% ipython --no-banner

In [1]: import numpy as np

In [2]: import numpy.linalg as la

In [3]: np.set_printoptions(precision=2, suppress=True, linewidth=120, legacy="1.25")

In [4]: J = np.load("w.npy")

In [5]: J
Out[5]: 
array([[  0,   0,  -1],
       [ -1,   0,  -1],
       [ -4,   2,  -2],
       [ -6,  -1,   1],
       [ -8,   1,   3],
       [ -8,   3,   0],
       [-11,   3,   0],
       [-12,   3,   2],
       [ -9,   4,   1],
       [ -6,   5,   0],
       [ -7,   3,  -3],
       [ -5,   5,  -6],
       [ -8,   7,  -3],
       [ -6,   9,  -5],
       [ -6,   6,  -2],
       [ -4,   5,  -2],
       [ -3,   4,  -1],
       [ -4,   3,  -4],
       [ -7,   5,  -6],
       [-10,   5,  -3],
       [ -7,   6,  -4]])

In [6]: cen = J - J.mean(axis=0)

In [7]: vecs = la.svd(cen)[2][:1]

In [8]: out = cen - cen @ vecs.T @ vecs

In [9]: out.std(axis=0)
Out[9]: array([0.84, 2.01, 2.43])

In [10]: round(float(la.norm(out) / la.norm(cen)), 2)
Out[10]: 0.72

In [11]: np.cov(cen @ vecs.T, rowvar=False)
Out[11]: array(10.16)

In [12]: gram = np.cov(J, rowvar=False)

In [13]: gram.shape
Out[13]: (3, 3)

In [14]: J.std(axis=0)
Out[14]: array([2.95, 2.39, 2.43])

In [15]: np.argsort(-J.std(axis=0).round(6), kind="stable")
Out[15]: array([0, 2, 1])

In [16]: np.corrcoef(J.T)
Out[16]: 
array([[ 1.  , -0.28, -0.24],
       [-0.28,  1.  , -0.57],
       [-0.24, -0.57,  1.  ]])

In [17]: mat = np.load("data.npy")

In [18]: mat
Out[18]: 
array([[ 0.52, -0.03, -0.98, -0.84],
       [ 0.6 , -0.2 , -0.9 , -0.9 ],
       [ 0.5 ,  0.7 ,  0.5 , -0.5 ]])

In [19]: x = np.array([-3, -2, 1, -3])

In [20]: mat @ np.eye(4)[0]
Out[20]: array([0.52, 0.6 , 0.5 ])

In [21]: (mat @ x).argmax()
Out[21]: 1

In [22]: mat * x
Out[22]: 
array([[-1.56,  0.06, -0.98,  2.52],
       [-1.8 ,  0.4 , -0.9 ,  2.7 ],
       [-1.5 , -1.4 ,  0.5 ,  1.5 ]])

In [23]: mat @ (2 * x)
Out[23]: array([ 0.08,  0.8 , -1.8 ])

In [24]: np.einsum("ij,j->i", mat, x)
Out[24]: array([ 0.04,  0.4 , -0.9 ])

In [25]: (mat * x).sum(axis=1)
Out[25]: array([ 0.04,  0.4 , -0.9 ])

In [26]: np.sign((mat @ x).round(6))
Out[26]: array([ 1.,  1., -1.])

In [27]: def softmax(z):
    ...:     e = np.exp(z - z.max(axis=-1, keepdims=True))
    ...:     return e / e.sum(axis=-1, keepdims=True)
    ...: 

In [28]: softmax(mat[1])
Out[28]: array([0.53, 0.24, 0.12, 0.12])

In [29]: softmax(mat[1] + 2)
Out[29]: array([0.53, 0.24, 0.12, 0.12])

In [30]: softmax(mat).sum(axis=1)
Out[30]: array([1., 1., 1.])

In [31]: scores = mat @ mat.T / np.sqrt(4)

In [32]: softmax(scores)
Out[32]: 
array([[0.41, 0.42, 0.17],
       [0.41, 0.42, 0.17],
       [0.27, 0.27, 0.46]])

In [33]: softmax(scores)[1] @ mat
Out[33]: array([ 0.55,  0.02, -0.7 , -0.81])

In [34]: softmax(scores).round(6).argmax(axis=1)
Out[34]: array([1, 1, 2])

In [35]: rng = np.random.default_rng(7773)

In [36]: out = J + rng.integers(-2, 3, (21, 1)) @ rng.integers(-2, 3, (1, 3))

In [37]: out
Out[37]: 
array([[  0,   0,  -1],
       [  1,  -2,  -1],
       [ -3,   1,  -2],
       [ -6,  -1,   1],
       [-10,   3,   3],
       [ -7,   2,   0],
       [ -9,   1,   0],
       [-12,   3,   2],
       [-11,   6,   1],
       [ -8,   7,   0],
       [ -9,   5,  -3],
       [ -7,   7,  -6],
       [ -9,   8,  -3],
       [ -8,  11,  -5],
       [ -5,   5,  -2],
       [ -6,   7,  -2],
       [ -5,   6,  -1],
       [ -5,   4,  -4],
       [ -9,   7,  -6],
       [ -8,   3,  -3],
       [ -9,   8,  -4]])

In [38]: la.matrix_rank(out - J, tol=1e-8)
Out[38]: 1

In [39]: out = np.array([[3, 1, 5], [2, 8, 4]])

In [40]: basis = np.kron(out, mat)

In [41]: la.matrix_rank(basis)
Out[41]: 6
